$ python -q
>>> import numpy as np
>>> np.set_printoptions(precision=2, suppress=True, linewidth=200)
>>> def tidy(a):
...     return np.round(a, 2) + 0
... 
>>> X = np.load("data.npy")
>>> print(X)
[[ 0  4 -5  4  2 -8]
 [ 4  0  4 -5  4  2]
 [-5  4  0  4 -5  4]
 [ 4 -5  4  0  4 -5]
 [ 2  4 -5  4  0  4]
 [-8  2  4 -5  4  0]]
>>> # symmetric
>>> print(tidy(np.linalg.eigvalsh(X).min()))
-15.69
>>> print([round(float(np.linalg.det(X[:i, :i])), 2) + 0 for i in range(1, 7)])
[0.0, -16.0, -160.0, -975.0, 4540.0, 129024.0]
>>> M = np.loadtxt("m.csv", delimiter=",")
>>> print(M)
[[ 0.98 -0.77 -1.    1.    0.37  0.87 -0.54 -0.88]
 [-0.39 -0.35  1.   -0.3  -0.68  0.98 -0.08 -0.61]
 [ 0.87  0.83  0.18  1.   -0.67 -0.96  1.   -0.99]
 [-1.   -0.4   1.   -1.   -0.34  0.97 -0.98  0.98]
 [ 0.15  0.99  1.   -1.   -0.97  0.84  0.99  0.2 ]
 [ 0.29 -0.96 -1.    0.6   0.74  0.98 -1.    0.56]
 [-0.82  0.07  0.24  0.63  0.32 -0.97  0.52 -0.13]
 [-0.9  -0.17  0.94 -1.    0.19  0.69 -0.95  0.97]
 [ 0.14 -0.27 -1.    0.76  0.78 -0.95 -0.54  0.48]
 [ 0.88 -0.66 -1.    0.95  0.64  0.2  -0.75 -0.25]
 [ 0.98  0.27 -0.99  0.99 -0.24 -0.17  0.94 -0.96]
 [-0.99  0.78  1.   -1.   -0.92  0.79  0.81  0.43]
 [-0.95 -0.73 -0.81  0.89  0.79 -0.98 -0.73  0.23]
 [-0.67 -0.96 -0.81  0.96  0.58  0.78 -0.97 -0.45]
 [-0.18  0.84  0.78 -0.45 -0.29 -0.96  0.95 -0.05]
 [ 0.89  0.52 -0.7   0.98 -0.41 -0.69  0.98 -0.95]
 [-0.01 -0.28 -0.99 -0.87  0.73 -0.23 -0.95  0.95]
 [ 0.95  0.87 -0.99  0.69  0.03 -0.97  0.97 -0.41]
 [ 1.    0.95 -1.    0.83 -0.38  0.06  0.99 -0.77]
 [-0.99 -0.99  0.92 -0.67  0.65  1.   -1.    0.85]
 [-0.23  0.48  0.54 -0.09 -0.13 -0.77  0.72 -0.1 ]
 [-0.99 -0.8   1.   -0.99 -0.07  0.97 -0.99  0.89]
 [-0.99 -0.85  1.   -0.99 -0.16  0.99 -0.99  0.87]
 [ 0.99  0.86 -1.    0.71  0.11 -0.91  0.95 -0.34]
 [ 0.93  0.7   0.94  0.45 -0.86  0.9   0.97 -0.93]
 [ 0.23  0.   -0.72  0.52  0.18 -0.48  0.16 -0.15]
 [ 0.06  0.6   1.   -0.39 -0.84  0.77  0.93 -0.79]
 [ 0.9   0.05  0.95  0.63 -0.84  0.99  0.76 -0.94]
 [ 0.99  0.75 -1.    0.92  0.06 -0.83  0.94 -0.67]
 [ 0.91 -0.45 -0.99  0.99  0.26  0.08  0.22 -0.84]
 [ 0.84  0.56  0.76 -0.02 -0.68  0.8   0.85 -0.69]
 [-0.89 -0.82 -0.99 -0.23  0.91 -0.83 -0.99  0.94]
 [-0.06 -0.26 -1.    1.    0.94 -1.    0.97 -0.96]
 [-0.56  0.72  1.   -0.98 -0.85  0.89  0.77  0.06]
 [-0.54 -0.9  -0.96  0.62  0.73  0.54 -0.98  0.51]
 [-0.82  0.79  1.   -1.   -0.91  0.95  0.71  0.48]
 [ 0.15  0.53  1.   -0.81 -0.89  0.97  0.83 -0.69]
 [ 0.63  0.3   0.48 -0.28 -0.43  0.73  0.43 -0.29]]
>>> rng = np.random.default_rng(871479)
>>> idx = rng.permutation(8)
>>> M2 = M[:, idx] * rng.choice([-1, 1], 8)
>>> print(M2)
[[-0.77  0.88 -0.87 -0.98  1.   -1.   -0.54 -0.37]
 [-0.35  0.61 -0.98  0.39 -0.3   1.   -0.08  0.68]
 [ 0.83  0.99  0.96 -0.87  1.    0.18  1.    0.67]
 [-0.4  -0.98 -0.97  1.   -1.    1.   -0.98  0.34]
 [ 0.99 -0.2  -0.84 -0.15 -1.    1.    0.99  0.97]
 [-0.96 -0.56 -0.98 -0.29  0.6  -1.   -1.   -0.74]
 [ 0.07  0.13  0.97  0.82  0.63  0.24  0.52 -0.32]
 [-0.17 -0.97 -0.69  0.9  -1.    0.94 -0.95 -0.19]
 [-0.27 -0.48  0.95 -0.14  0.76 -1.   -0.54 -0.78]
 [-0.66  0.25 -0.2  -0.88  0.95 -1.   -0.75 -0.64]
 [ 0.27  0.96  0.17 -0.98  0.99 -0.99  0.94  0.24]
 [ 0.78 -0.43 -0.79  0.99 -1.    1.    0.81  0.92]
 [-0.73 -0.23  0.98  0.95  0.89 -0.81 -0.73 -0.79]
 [-0.96  0.45 -0.78  0.67  0.96 -0.81 -0.97 -0.58]
 [ 0.84  0.05  0.96  0.18 -0.45  0.78  0.95  0.29]
 [ 0.52  0.95  0.69 -0.89  0.98 -0.7   0.98  0.41]
 [-0.28 -0.95  0.23  0.01 -0.87 -0.99 -0.95 -0.73]
 [ 0.87  0.41  0.97 -0.95  0.69 -0.99  0.97 -0.03]
 [ 0.95  0.77 -0.06 -1.    0.83 -1.    0.99  0.38]
 [-0.99 -0.85 -1.    0.99 -0.67  0.92 -1.   -0.65]
 [ 0.48  0.1   0.77  0.23 -0.09  0.54  0.72  0.13]
 [-0.8  -0.89 -0.97  0.99 -0.99  1.   -0.99  0.07]
 [-0.85 -0.87 -0.99  0.99 -0.99  1.   -0.99  0.16]
 [ 0.86  0.34  0.91 -0.99  0.71 -1.    0.95 -0.11]
 [ 0.7   0.93 -0.9  -0.93  0.45  0.94  0.97  0.86]
 [ 0.    0.15  0.48 -0.23  0.52 -0.72  0.16 -0.18]
 [ 0.6   0.79 -0.77 -0.06 -0.39  1.    0.93  0.84]
 [ 0.05  0.94 -0.99 -0.9   0.63  0.95  0.76  0.84]
 [ 0.75  0.67  0.83 -0.99  0.92 -1.    0.94 -0.06]
 [-0.45  0.84 -0.08 -0.91  0.99 -0.99  0.22 -0.26]
 [ 0.56  0.69 -0.8  -0.84 -0.02  0.76  0.85  0.68]
 [-0.82 -0.94  0.83  0.89 -0.23 -0.99 -0.99 -0.91]
 [-0.26  0.96  1.    0.06  1.   -1.    0.97 -0.94]
 [ 0.72 -0.06 -0.89  0.56 -0.98  1.    0.77  0.85]
 [-0.9  -0.51 -0.54  0.54  0.62 -0.96 -0.98 -0.73]
 [ 0.79 -0.48 -0.95  0.82 -1.    1.    0.71  0.91]
 [ 0.53  0.69 -0.97 -0.15 -0.81  1.    0.83  0.89]
 [ 0.3   0.29 -0.73 -0.63 -0.28  0.48  0.43  0.43]]
>>> U, _, VT = np.linalg.svd(M.T @ M2)
>>> print(tidy(np.linalg.lstsq(M, M2)[0]))
[[ 0.  0.  0. -1.  0.  0.  0.  0.]
 [ 1.  0.  0.  0.  0.  0.  0.  0.]
 [ 0.  0.  0.  0.  0.  1.  0.  0.]
 [ 0.  0.  0.  0.  1.  0.  0.  0.]
 [ 0.  0.  0.  0.  0.  0.  0. -1.]
 [ 0.  0. -1.  0.  0.  0.  0.  0.]
 [ 0.  0.  0.  0.  0.  0.  1.  0.]
 [ 0. -1.  0.  0.  0.  0.  0.  0.]]
>>> print(tidy(U @ VT))
[[ 0.  0.  0. -1.  0.  0.  0.  0.]
 [ 1.  0.  0.  0.  0.  0.  0.  0.]
 [ 0.  0.  0.  0.  0.  1.  0.  0.]
 [ 0.  0.  0.  0.  1.  0.  0.  0.]
 [ 0.  0.  0.  0.  0.  0.  0. -1.]
 [ 0.  0. -1.  0.  0.  0.  0.  0.]
 [ 0.  0.  0.  0.  0.  0.  1.  0.]
 [ 0. -1.  0.  0.  0.  0.  0.  0.]]
